$ python -q
>>> import numpy as np
>>> np.set_printoptions(precision=3, suppress=True, linewidth=100, legacy="1.25")
>>> J = np.vander(np.arange(3) - 1, 2, increasing=True)
>>> J
array([[ 1, -1],
       [ 1,  0],
       [ 1,  1]])
>>> def softmax(z):
...     e = np.exp(z - z.max(axis=-1, keepdims=True))
...     return e / e.sum(axis=-1, keepdims=True)
... 
>>> softmax(10 * J[2])
array([0.5, 0.5])
>>> scores = J @ J.T / np.sqrt(2)
>>> softmax(scores)[2] @ J
array([1.   , 0.436])
>>> softmax(scores + np.triu(np.full(scores.shape, -np.inf), 1))
array([[1.   , 0.   , 0.   ],
       [0.5  , 0.5  , 0.   ],
       [0.14 , 0.284, 0.576]])
>>> out = np.c_[J[:, :1] @ np.array([[4]]), np.array([1, 1, -1])]
>>> out
array([[ 4,  1],
       [ 4,  1],
       [ 4, -1]])
>>> np.round(np.linalg.lstsq(J, out[:, 0])[0], 3) + 0
array([4., 0.])
>>> np.linalg.norm(np.linalg.qr(J)[0].T @ out, axis=0) ** 2 / ((out ** 2).sum(axis=0) + 1e-12)
array([1.   , 0.778])
>>> hat = out @ np.linalg.solve(out.T @ out, out.T)
>>> np.allclose(hat @ hat, hat)
True
>>> np.linalg.matrix_rank(np.eye(3) - hat)
1
>>> np.diag(hat)
array([0.5, 0.5, 1. ])
>>> W0 = np.load("mat.npy")
>>> W0
array([[ 0,  1,  0,  0],
       [ 0,  0,  0,  0],
       [ 0,  0,  1,  0],
       [-1,  0,  0,  0]])
>>> # rank 3
>>> rng = np.random.default_rng(2279)
>>> z = rng.permutation(4)
>>> z
array([2, 1, 0, 3])
>>> out = W0[z][:, z]
>>> np.trace(out)
1
>>> np.sort(np.abs(np.linalg.eigvals(out)))
array([0., 0., 0., 1.])
>>> np.allclose(out, W0)
False
>>> np.diag(out)
array([1, 0, 0, 0])
>>> round(float(np.linalg.det(out)), 3), np.round(np.linalg.det(W0[z]), 3)
(0.0, 0.0)
>>> rank = np.linalg.matrix_rank(W0)
>>> rank
3
>>> null = np.linalg.svd(W0)[2][rank:].T
>>> [int(np.linalg.matrix_rank(W0[:i])) for i in range(1, len(W0) + 1)]
[1, 1, 2, 3]
>>> null @ null.T
array([[0., 0., 0., 0.],
       [0., 0., 0., 0.],
       [0., 0., 0., 0.],
       [0., 0., 0., 1.]])
>>> null[:, 0] / null[np.abs(null[:, 0]).round(6).argmax(), 0]
array([0., 0., 0., 1.])
>>> [int(np.linalg.matrix_rank(W0[:, :j + 1])) for j in range(4)]
[1, 2, 3, 3]
>>> null.shape
(4, 1)
>>> np.unique(W0.round(6), axis=0).shape
(4, 4)
>>> np.linalg.lstsq(W0[:-1].T, W0[-1])[2]
2
>>> np.allclose(W0[:-1].T @ np.linalg.lstsq(W0[:-1].T, W0[-1])[0], W0[-1])
False
>>> np.abs(np.diag(np.linalg.qr(W0)[1])) > 1e-9
array([ True,  True,  True, False])
>>> round(float(np.linalg.norm(W0, 2) / np.linalg.norm(W0)), 3)
0.577
>>> np.linalg.cond(W0) > 100
True
>>> np.argsort(-np.linalg.norm(W0, axis=0).round(6), kind="stable")[:3]
array([0, 1, 2])
>>> [round(float(x), 3) for x in np.linalg.svd(W0, compute_uv=False)[:3]]
[1.0, 1.0, 1.0]
>>> Uu, sig, VT = np.linalg.svd(W0)
>>> evecs = VT[:(sig > 1e-8).sum()]
>>> x = W0[1] + 5 * W0[0] + rng.integers(2) * np.eye(4)[0]
>>> x
array([0., 5., 0., 0.])
>>> evecs.T @ evecs
array([[1., 0., 0., 0.],
       [0., 1., 0., 0.],
       [0., 0., 1., 0.],
       [0., 0., 0., 0.]])
>>> cent = np.array([[-2, -4, -5], [-1, 5, -5], [5, 3, 5]])
>>> feats = np.repeat(cent, 24 // 3, axis=0)
>>> feats = feats + 0.05 * rng.normal(size=feats.shape)
>>> feats
array([[-2.094, -4.006, -5.075],
       [-1.991, -3.939, -4.993],
       [-2.058, -3.976, -5.036],
       [-1.981, -4.058, -5.038],
       [-2.057, -4.001, -4.981],
       [-2.06 , -4.038, -5.029],
       [-2.011, -4.057, -5.081],
       [-1.981, -4.029, -4.979],
       [-0.977,  5.   , -5.03 ],
       [-1.043,  4.968, -5.014],
       [-1.018,  5.066, -4.911],
       [-0.997,  5.038, -4.96 ],
       [-1.029,  4.996, -4.975],
       [-1.029,  4.998, -5.001],
       [-0.962,  4.971, -4.879],
       [-1.09 ,  4.928, -5.066],
       [ 4.992,  3.085,  4.994],
       [ 5.083,  3.023,  4.917],
       [ 5.027,  3.079,  5.105],
       [ 5.007,  2.979,  4.952],
       [ 4.966,  2.858,  5.029],
       [ 5.058,  2.919,  4.942],
       [ 5.024,  3.031,  4.99 ],
       [ 4.941,  3.068,  5.073]])
>>> hat = feats @ np.linalg.solve(feats.T @ feats, feats.T)
>>> np.linalg.matrix_rank(np.eye(24) - hat)
21
>>> np.diag(hat)
array([0.122, 0.123, 0.122, 0.131, 0.12 , 0.124, 0.131, 0.127, 0.127, 0.125, 0.125, 0.126, 0.125,
       0.125, 0.122, 0.125, 0.123, 0.133, 0.123, 0.126, 0.122, 0.131, 0.126, 0.117])
>>> hat = J @ np.linalg.solve(J.T @ J, J.T)
>>> np.round((np.eye(3) - hat) @ J, 3) + 0
array([[0., 0.],
       [0., 0.],
       [0., 0.]])
>>> np.round(np.linalg.eigvalsh(hat), 3) + 0
array([0., 1., 1.])
>>> hat
array([[ 0.833,  0.333, -0.167],
       [ 0.333,  0.333,  0.333],
       [-0.167,  0.333,  0.833]])
>>> data = np.loadtxt("test11.csv", delimiter=",")
>>> data
array([[-0.993,  0.844,  2.682,  0.325],
       [ 0.596, -1.246,  0.292,  2.647],
       [-0.993, -2.568,  0.567, -1.048],
       [-2.583,  0.375, -1.182,  0.889]])
>>> hat = np.triu(np.array([[2, 4, 5, 3], [1, 3, -4, -2], [5, -2, 4, -2], [3, 5, 2, -2]]), 1) + np.eye(4)
>>> out = hat @ data @ np.linalg.inv(hat)
>>> np.round(np.linalg.det(out), 3)
-81.0
>>> round(np.trace(out), 3), round(np.trace(data), 3)
(-0.783, -0.783)
>>> T = np.stack([data, -1 * data, data[::-1]])
>>> np.linalg.matrix_rank(T.reshape(3, -1))
2
>>> np.linalg.matrix_rank(T)
array([4, 4, 4])
>>> np.linalg.det(T)
array([-81., -81., -81.])
>>> z = rng.permutation(4)
>>> z
array([3, 2, 0, 1])
>>> out = data[z][:, z]
>>> np.diag(out)
array([ 0.889,  0.567, -0.993, -1.246])
>>> assert data == data.T
Traceback (most recent call last):
  File "<python-input-75>", line 1, in <module>
    assert data == data.T
           ^^^^^^^^^^^^^^
ValueError: The truth value of an array with more than one element is ambiguous. Use a.any() or a.all()
>>> data.inv()
Traceback (most recent call last):
  File "<python-input-76>", line 1, in <module>
    data.inv()
    ^^^^^^^^
AttributeError: 'numpy.ndarray' object has no attribute 'inv'
>>> np.allclose(data, data.T)
False
>>> np.sort(np.abs(np.linalg.eigvals(data)))
array([3., 3., 3., 3.])
>>> (data - data.T) / 2
array([[ 0.   ,  0.124,  1.838,  1.454],
       [-0.124,  0.   ,  1.43 ,  1.136],
       [-1.838, -1.43 ,  0.   ,  0.067],
       [-1.454, -1.136, -0.067,  0.   ]])
>>> np.round(np.linalg.det(data), 3)
-81.0
>>> round(float(np.abs(np.linalg.eigvals(data)).max()), 3)
3.0
>>> np.round(np.trace(data), 3)
-0.783
>>> (data + data.T) / 2
array([[-0.993,  0.72 ,  0.844, -1.129],
       [ 0.72 , -1.246, -1.138,  1.511],
       [ 0.844, -1.138,  0.567, -1.115],
       [-1.129,  1.511, -1.115,  0.889]])
>>> x = np.array([-3, 4, -1, -2])
>>> rhs = data @ x
>>> b, lr = np.zeros(4), 1 / np.linalg.norm(data, 2) ** 2
>>> for i in range(6):
...     b -= lr * data.T @ (data @ b - rhs)
...     if i % 2 == 0: print(i, round(np.linalg.norm(data @ b - rhs), 3))
... 
0 0.0
2 0.0
4 0.0
>>> round(float(np.linalg.cond(data)), 3)
1.0
>>> F = np.loadtxt("a.csv", delimiter=",")
>>> F
array([[-1.568,  2.   ,  2.605],
       [-0.36 ,  0.026,  1.209],
       [ 0.619, -0.835, -0.781],
       [-0.075,  0.981, -1.571],
       [-3.432,  4.971,  2.613],
       [-2.406,  2.478,  2.914],
       [ 0.372,  0.841, -1.324],
       [-0.765,  1.138,  0.712],
       [ 2.665, -3.554, -2.667],
       [ 1.96 , -1.244, -3.402],
       [ 1.681, -1.596, -1.88 ],
       [ 0.901, -1.506, -2.033],
       [ 2.704, -4.403, -2.657],
       [ 1.258, -2.238, -1.723],
       [-2.136,  3.191,  1.773],
       [ 3.087, -4.202, -2.516],
       [ 0.789, -1.797,  0.256]])
>>> Ac = F - F.mean(axis=0)
>>> evecs = np.linalg.svd(Ac)[2][:2]
>>> out = Ac - Ac @ evecs.T @ evecs
>>> np.diag(evecs.T @ evecs)
array([0.257, 0.836, 0.907])
>>> np.round(np.cov(Ac @ evecs.T, rowvar=False), 3) + 0
array([[13.948,  0.   ],
       [ 0.   ,  0.972]])
>>> np.linalg.norm(out, axis=1).round(6).argmax()
11
>>> (Ac @ evecs.T).std(axis=0)
array([3.623, 0.957])
>>> np.round(np.linalg.norm(out) / np.linalg.norm(Ac), 3)
0.055
>>> softmax(F[1] + 2)
array([0.137, 0.202, 0.66 ])
>>> softmax(F[1])
array([0.137, 0.202, 0.66 ])
>>> scores = F @ F.T / np.sqrt(3)
>>> softmax(scores)[1] @ F
array([-2.127,  2.755,  2.214])
>>> z = F[:, 1] > np.median(F[:, 1])
>>> f = F[z].mean(axis=0) - F[~z].mean(axis=0)
>>> z.astype(int)
array([1, 1, 0, 1, 1, 1, 1, 1, 0, 0, 0, 0, 0, 0, 1, 0, 0])
>>> ((F - F.mean(axis=0)) @ f > 0).astype(int)
array([1, 1, 0, 1, 1, 1, 1, 1, 0, 0, 0, 0, 0, 0, 1, 0, 0])
>>> np.argsort(-np.abs(f).round(6), kind="stable")
array([1, 2, 0])
>>> arr = np.load("sample1.npy")
>>> arr
array([[ 0,  0, -1],
       [ 0,  0,  1],
       [ 1, -1,  0]])
>>> np.round(np.linalg.eigvals(arr), 3) + 0
array([0.+1.414j, 0.-1.414j, 0.+0.j   ])
>>> np.round(np.linalg.det(2 * arr), 3), round(float(np.linalg.det(arr)), 3)
(0.0, 0.0)
>>> np.round(np.poly(arr), 3) + 0
array([1., 0., 2., 0.])
>>> np.einsum("ij,ji->", arr, arr)
-4
>>> np.einsum("ii->", arr)
0
>>> cent = 5 * np.array([[0.9, 0.6, 0.8], [0.5, -0.4, 0.6], [-0.1, -1.4, -0.2]])
>>> z = rng.integers(0, 3, 17)
>>> mat = cent[z] + rng.normal(size=(17, 3))
>>> mat
array([[ 2.502,  3.439,  4.414],
       [ 4.82 ,  3.184,  4.11 ],
       [ 1.791, -5.703, -0.584],
       [ 2.865,  4.495,  3.683],
       [ 2.004, -2.626,  3.176],
       [-0.309, -5.663,  2.003],
       [ 2.937, -1.011,  3.165],
       [ 5.533,  3.796,  5.23 ],
       [-1.716, -6.146, -1.325],
       [ 0.985, -1.309,  3.217],
       [ 3.905,  4.492,  3.542],
       [ 2.729, -0.524,  2.127],
       [ 4.455,  2.011,  5.703],
       [-0.418, -6.603, -0.206],
       [-1.093, -5.956, -2.413],
       [-1.287, -6.327, -2.256],
       [ 1.096, -2.044,  1.213]])
>>> Ac = mat - mat.mean(axis=0)
>>> evecs = np.linalg.svd(Ac)[2][:2]
>>> out = Ac - Ac @ evecs.T @ evecs
>>> (Ac @ evecs.T).std(axis=0)
array([5.063, 1.159])
>>> np.linalg.norm(out, axis=1).round(6).argmax()
2
>>> np.round(np.cov(Ac @ evecs.T, rowvar=False), 3) + 0
array([[27.239,  0.   ],
       [ 0.   ,  1.428]])
>>> Ac = mat - mat.mean(axis=1)
Traceback (most recent call last):
  File "<python-input-125>", line 1, in <module>
    Ac = mat - mat.mean(axis=1)
         ~~~~^~~~~~~~~~~~~~~~~~
ValueError: operands could not be broadcast together with shapes (17,3) (17,) 
>>> Ac = mat - mat.mean(axis=0)
>>> Uu, sig, VT = np.linalg.svd(Ac, full_matrices=False)
>>> round(float((sig ** 2).sum() ** 2 / (sig ** 4).sum()), 3)
1.161
>>> VT[0] * np.sign(VT[0, np.abs(VT[0]).argmax()])
array([0.394, 0.799, 0.453])
>>> Uu, sig = np.linalg.svd(mat)
Traceback (most recent call last):
  File "<python-input-130>", line 1, in <module>
    Uu, sig = np.linalg.svd(mat)
    ^^^^^^^
ValueError: too many values to unpack (expected 2)
>>> Uu, sig, VT = np.linalg.svd(mat, full_matrices=False)
>>> sig / sig[0]
array([1.   , 0.618, 0.165])
>>> np.round(Uu.T @ mat @ VT.T, 3) + 0
array([[21.092,  0.   ,  0.   ],
       [ 0.   , 13.044,  0.   ],
       [ 0.   ,  0.   ,  3.486]])
>>> np.round(Uu.T @ Uu, 3) + 0
array([[1., 0., 0.],
       [0., 1., 0.],
       [0., 0., 1.]])
>>> np.allclose(Uu * sig @ VT, mat)
True
>>> np.round(np.abs(np.linalg.eigvals(W0)).max(), 3)
1.0
>>> np.sort(np.abs(np.linalg.eigvals(W0)))
array([0., 0., 0., 1.])
>>> (W0 + W0.T) / 2
array([[ 0. ,  0.5,  0. , -0.5],
       [ 0.5,  0. ,  0. ,  0. ],
       [ 0. ,  0. ,  1. ,  0. ],
       [-0.5,  0. ,  0. ,  0. ]])
>>> (W0 - W0.T) / 2
array([[ 0. ,  0.5,  0. ,  0.5],
       [-0.5,  0. ,  0. ,  0. ],
       [ 0. ,  0. ,  0. ,  0. ],
       [-0.5,  0. ,  0. ,  0. ]])
>>> W0 @ W0
array([[ 0,  0,  0,  0],
       [ 0,  0,  0,  0],
       [ 0,  0,  1,  0],
       [ 0, -1,  0,  0]])
>>> round(float(np.linalg.det(W0)), 3)
0.0
>>> E = np.loadtxt("dump.csv", delimiter=",")
>>> E
array([[1.   , 0.5  , 0.25 , 0.125],
       [0.5  , 1.   , 0.5  , 0.25 ],
       [0.25 , 0.5  , 1.   , 0.5  ],
       [0.125, 0.25 , 0.5  , 1.   ]])
>>> # symmetric
>>> Q, evecs = np.linalg.qr(E[:, :1])[0], np.linalg.qr(E[:, 1:])[0]
>>> sig = np.linalg.svd(Q.T @ evecs, compute_uv=False)
>>> (sig > 0.9).sum()
0
>>> np.degrees(np.arccos(sig.clip(0, 1)))
array([35.597])
>>> round(float(np.linalg.norm(Q @ Q.T - evecs @ evecs.T, 2)), 3)
1.0
>>> z = rng.permutation(4)
>>> z
array([3, 0, 2, 1])
>>> out = E[z][:, z]
>>> out
array([[1.   , 0.125, 0.5  , 0.25 ],
       [0.125, 1.   , 0.25 , 0.5  ],
       [0.5  , 0.25 , 1.   , 0.5  ],
       [0.25 , 0.5  , 0.5  , 1.   ]])
>>> np.diag(out)
array([1., 1., 1., 1.])
